In [1]: import numpy as np

In [2]: np.set_printoptions(precision=2, suppress=True, linewidth=120, legacy="1.25")

In [3]: r0 = np.array([3, 0, 3, 2, 0, 0])

In [4]: rng = np.random.default_rng(795427)

In [5]: E = np.outer(rng.normal(size=27), r0) + 0.1 * rng.normal(size=(27, 6))

In [6]: E.round(2) + 0
Out[6]: 
array([[ 4.58, -0.11,  4.64,  2.81,  0.12, -0.14],
       [ 4.3 ,  0.09,  4.24,  2.92, -0.05,  0.05],
       [ 1.34, -0.1 ,  1.25,  0.87,  0.08, -0.17],
       [-4.32,  0.05, -4.23, -2.86,  0.15,  0.11],
       [ 0.59,  0.07,  0.58,  0.31,  0.07, -0.02],
       [ 1.33,  0.01,  1.24,  1.  , -0.07, -0.03],
       [-0.15, -0.11, -0.39, -0.37,  0.08, -0.02],
       [-1.07,  0.16, -1.18, -0.8 ,  0.16, -0.05],
       [-1.45,  0.14, -1.4 , -0.91,  0.07, -0.14],
       [-6.17,  0.05, -6.14, -4.09, -0.06,  0.06],
       [-0.21, -0.12, -0.46, -0.4 , -0.13,  0.05],
       [ 2.82, -0.14,  2.7 ,  1.74, -0.09, -0.04],
       [ 3.4 ,  0.06,  3.35,  2.32, -0.16,  0.07],
       [ 1.56, -0.26,  1.4 ,  0.94,  0.  ,  0.04],
       [ 1.46, -0.01,  1.33,  0.86, -0.13,  0.06],
       [-0.35, -0.05, -0.25, -0.28,  0.07,  0.1 ],
       [ 4.08,  0.07,  3.84,  2.73,  0.28,  0.03],
       [-1.43, -0.01, -1.64, -0.92,  0.09,  0.  ],
       [ 3.1 ,  0.11,  3.17,  2.02,  0.01, -0.02],
       [-1.72, -0.19, -1.58, -1.09,  0.22, -0.04],
       [-3.09, -0.09, -2.96, -2.09,  0.02,  0.22],
       [ 2.36,  0.02,  2.  ,  1.4 , -0.05,  0.  ],
       [ 2.78,  0.05,  2.86,  1.92,  0.  ,  0.04],
       [ 1.61, -0.05,  1.88,  1.23,  0.13,  0.1 ],
       [ 0.74, -0.03,  0.83,  0.38, -0.16, -0.12],
       [ 0.4 , -0.03,  0.32,  0.38, -0.15,  0.15],
       [-0.64, -0.03, -0.53, -0.48,  0.  , -0.08]])

In [7]: A2 = E / np.sqrt((E ** 2).mean(axis=1, keepdims=True))

In [8]: np.linalg.matrix_rank(E - E.mean(axis=1, keepdims=True))
Out[8]: 5

In [9]: t3 = E.reshape(27, 2, -1)

In [10]: np.round(np.swapaxes(t3, 1, 2)[26], 2) + 0
Out[10]: 
array([[-0.64, -0.48],
       [-0.03,  0.  ],
       [-0.53, -0.08]])

In [11]: t3.shape
Out[11]: (27, 2, 3)

In [12]: A = np.loadtxt("block16.csv", delimiter=",")

In [13]: A
Out[13]: 
array([[-1., -3., -3., -2.,  3.],
       [-1.,  2.,  0.,  1.,  1.],
       [ 3.,  0.,  2., -1.,  2.],
       [ 3., -3., -2., -3.,  2.],
       [-3.,  1.,  1., -1.,  0.],
       [-1., -3.,  2., -3., -3.],
       [-2., -2., -1.,  2.,  3.]])

In [14]: A2 = np.c_[A[:, :1] @ np.array([[3]]), np.array([2, 1, 1, 0, 2, -1, -1])]

In [15]: A2
Out[15]: 
array([[-3.,  2.],
       [-3.,  1.],
       [ 9.,  1.],
       [ 9.,  0.],
       [-9.,  2.],
       [-3., -1.],
       [-6., -1.]])

In [16]: np.linalg.matrix_rank(np.c_[A, A2])
Out[16]: 6

In [17]: A2 = E + rng.integers(-2, 3, (27, 1)) @ rng.integers(-2, 3, (1, 6))

In [18]: A2.round(2) + 0
Out[18]: 
array([[ 4.58, -0.11,  4.64,  2.81,  4.12,  1.86],
       [ 4.3 ,  0.09,  4.24,  2.92,  1.95,  1.05],
       [ 1.34, -0.1 ,  1.25,  0.87, -3.92, -2.17],
       [-4.32,  0.05, -4.23, -2.86,  2.15,  1.11],
       [ 0.59,  0.07,  0.58,  0.31, -1.93, -1.02],
       [ 1.33,  0.01,  1.24,  1.  , -2.07, -1.03],
       [-0.15, -0.11, -0.39, -0.37,  0.08, -0.02],
       [-1.07,  0.16, -1.18, -0.8 , -3.84, -2.05],
       [-1.45,  0.14, -1.4 , -0.91,  0.07, -0.14],
       [-6.17,  0.05, -6.14, -4.09, -2.06, -0.94],
       [-0.21, -0.12, -0.46, -0.4 ,  1.87,  1.05],
       [ 2.82, -0.14,  2.7 ,  1.74,  3.91,  1.96],
       [ 3.4 ,  0.06,  3.35,  2.32, -2.16, -0.93],
       [ 1.56, -0.26,  1.4 ,  0.94,  0.  ,  0.04],
       [ 1.46, -0.01,  1.33,  0.86, -2.13, -0.94],
       [-0.35, -0.05, -0.25, -0.28, -3.93, -1.9 ],
       [ 4.08,  0.07,  3.84,  2.73, -3.72, -1.97],
       [-1.43, -0.01, -1.64, -0.92,  0.09,  0.  ],
       [ 3.1 ,  0.11,  3.17,  2.02,  2.01,  0.98],
       [-1.72, -0.19, -1.58, -1.09, -3.78, -2.04],
       [-3.09, -0.09, -2.96, -2.09,  4.02,  2.22],
       [ 2.36,  0.02,  2.  ,  1.4 ,  1.95,  1.  ],
       [ 2.78,  0.05,  2.86,  1.92,  4.  ,  2.04],
       [ 1.61, -0.05,  1.88,  1.23, -1.87, -0.9 ],
       [ 0.74, -0.03,  0.83,  0.38, -2.16, -1.12],
       [ 0.4 , -0.03,  0.32,  0.38, -0.15,  0.15],
       [-0.64, -0.03, -0.53, -0.48, -4.  , -2.08]])

In [19]: np.round(np.linalg.svd(A2 - E, compute_uv=False), 2) + 0
Out[19]: array([16.12,  0.  ,  0.  ,  0.  ,  0.  ,  0.  ])

In [20]: np.linalg.matrix_rank(A2 - E, tol=1e-8)
Out[20]: 1

In [21]: W2 = np.array([[7, 4, 3, 1], [9, 0, 0, 7], [9, 1, 9, 5], [4, 3, 2, 9]])

In [22]: arr = (rng.random((25, 4)) < 0.25) @ W2

In [23]: arr
Out[23]: 
array([[16,  4,  3,  8],
       [ 9,  0,  0,  7],
       [16,  4,  3,  8],
       [18,  1,  9, 12],
       [18,  1,  9, 12],
       [ 7,  4,  3,  1],
       [13,  4, 11, 14],
       [ 9,  0,  0,  7],
       [ 0,  0,  0,  0],
       [11,  7,  5, 10],
       [ 9,  1,  9,  5],
       [16,  4,  3,  8],
       [11,  7,  5, 10],
       [ 0,  0,  0,  0],
       [ 4,  3,  2,  9],
       [ 0,  0,  0,  0],
       [11,  7,  5, 10],
       [18,  1,  9, 12],
       [ 0,  0,  0,  0],
       [ 4,  3,  2,  9],
       [20,  7,  5, 17],
       [ 9,  1,  9,  5],
       [16,  4,  3,  8],
       [16,  5, 12,  6],
       [ 7,  4,  3,  1]])

In [24]: # row 2 repeats row 0

In [25]: Xc = E - E.mean(axis=0)

In [26]: vecs = np.linalg.svd(Xc)[2][:1]

In [27]: A2 = Xc - Xc @ vecs.T @ vecs

In [28]: A2.std(axis=0)
Out[28]: array([0.08, 0.1 , 0.08, 0.08, 0.12, 0.09])

In [29]: np.round(np.diag(vecs.T @ vecs), 2) + 0
Out[29]: array([0.41, 0.  , 0.4 , 0.18, 0.  , 0.  ])

In [30]: np.linalg.norm(A2, axis=1).round(6).argmax()
Out[30]: 16

In [31]: round(np.linalg.norm(A2) / np.linalg.norm(Xc), 2)
Out[31]: 0.06

In [32]: z = arr[:, 3] > np.median(arr[:, 3])

In [33]: r0 = arr[z].mean(axis=0) - arr[~z].mean(axis=0)

In [34]: r0
Out[34]: array([4.13, 2.03, 3.  , 7.23])

In [35]: z.astype(int)
Out[35]: array([0, 0, 0, 1, 1, 0, 1, 0, 0, 1, 0, 0, 1, 0, 1, 0, 1, 1, 0, 1, 1, 0, 0, 0, 0])

In [36]: cov = arr.T @ arr

In [37]: cov
Out[37]: 
array([[3638,  911, 1498, 2410],
       [ 911,  356,  373,  651],
       [1498,  373,  832, 1013],
       [2410,  651, 1013, 1821]])

In [38]: np.linalg.eigvalsh(cov)[::-1]
Out[38]: array([6183.5 ,  207.36,  148.64,  107.5 ])

In [39]: np.allclose(cov, cov.T)
Out[39]: True

In [40]: np.diag(cov)
Out[40]: array([3638,  356,  832, 1821])

In [41]: np.linalg.matrix_rank(cov)
Out[41]: 4
